>>> import numpy as np
>>> np.set_printoptions(suppress=True, linewidth=140)
>>> F = np.loadtxt("w.csv", delimiter=",")
>>> F.round(2)
array([[0.4 , 0.06, 0.4 , 0.28],
       [0.06, 0.01, 0.06, 0.04],
       [0.4 , 0.06, 0.4 , 0.28],
       [0.28, 0.04, 0.28, 0.2 ]])
>>> # column 2 repeats column 0
>>> U, sv, VT = np.linalg.svd(F)
>>> vecs = VT[:(sv > 1e-8).sum()]
>>> rng = np.random.default_rng(7787)
>>> vec = F[2] + 5 * F[1] + rng.integers(2) * np.eye(4)[0]
>>> vec.round(2)
array([0.68, 0.1 , 0.68, 0.48])
>>> np.round(vecs.T @ vecs, 2)
array([[0.4 , 0.06, 0.4 , 0.28],
       [0.06, 0.01, 0.06, 0.04],
       [0.4 , 0.06, 0.4 , 0.28],
       [0.28, 0.04, 0.28, 0.2 ]])
>>> np.round(np.linalg.norm(vec - vecs.T @ vecs @ vec), 2)
np.float64(0.0)
>>> np.round(np.diag(vecs.T @ vecs), 2)
array([0.4 , 0.01, 0.4 , 0.2 ])
>>> np.linalg.matrix_rank(F, rtol=0.1)
np.int64(1)
>>> np.argsort(-np.linalg.norm(F, axis=0).round(6), kind="stable")[:3]
array([0, 2, 3])
>>> r0 = np.array([2, 1])
>>> np.round(np.polyval(r0, F[3]), 2)
array([1.56, 1.08, 1.56, 1.4 ])
>>> np.round(np.convolve(F[3], r0), 2)
array([0.56, 0.36, 0.6 , 0.69, 0.2 ])
>>> np.round(np.correlate(F[3], F[1], "full"), 2)
array([0.01, 0.02, 0.02, 0.04, 0.02, 0.02, 0.01])
>>> rk = np.linalg.matrix_rank(F)
>>> rk
np.int64(1)
>>> ns = np.linalg.svd(F)[2][rk:].T
>>> np.round(F @ ns, 2) + 0
array([[0., 0., 0.],
       [0., 0., 0.],
       [0., 0., 0.],
       [0., 0., 0.]])
>>> ns.shape
(4, 3)
>>> U, sv, VT = np.linalg.svd(F)
>>> np.argmax(sv[:-1] / (sv[1:] + 1e-6)) + 1
np.int64(1)
>>> M2 = U[:, :1] @ np.diag(sv[:1]) @ VT[:1]
>>> np.linalg.matrix_rank(F, rtol=0.05)
np.int64(1)
>>> M2.round(2)
array([[0.4 , 0.06, 0.4 , 0.28],
       [0.06, 0.01, 0.06, 0.04],
       [0.4 , 0.06, 0.4 , 0.28],
       [0.28, 0.04, 0.28, 0.2 ]])
>>> round(np.linalg.norm(F - M2) / np.linalg.norm(F), 2)
np.float64(0.0)
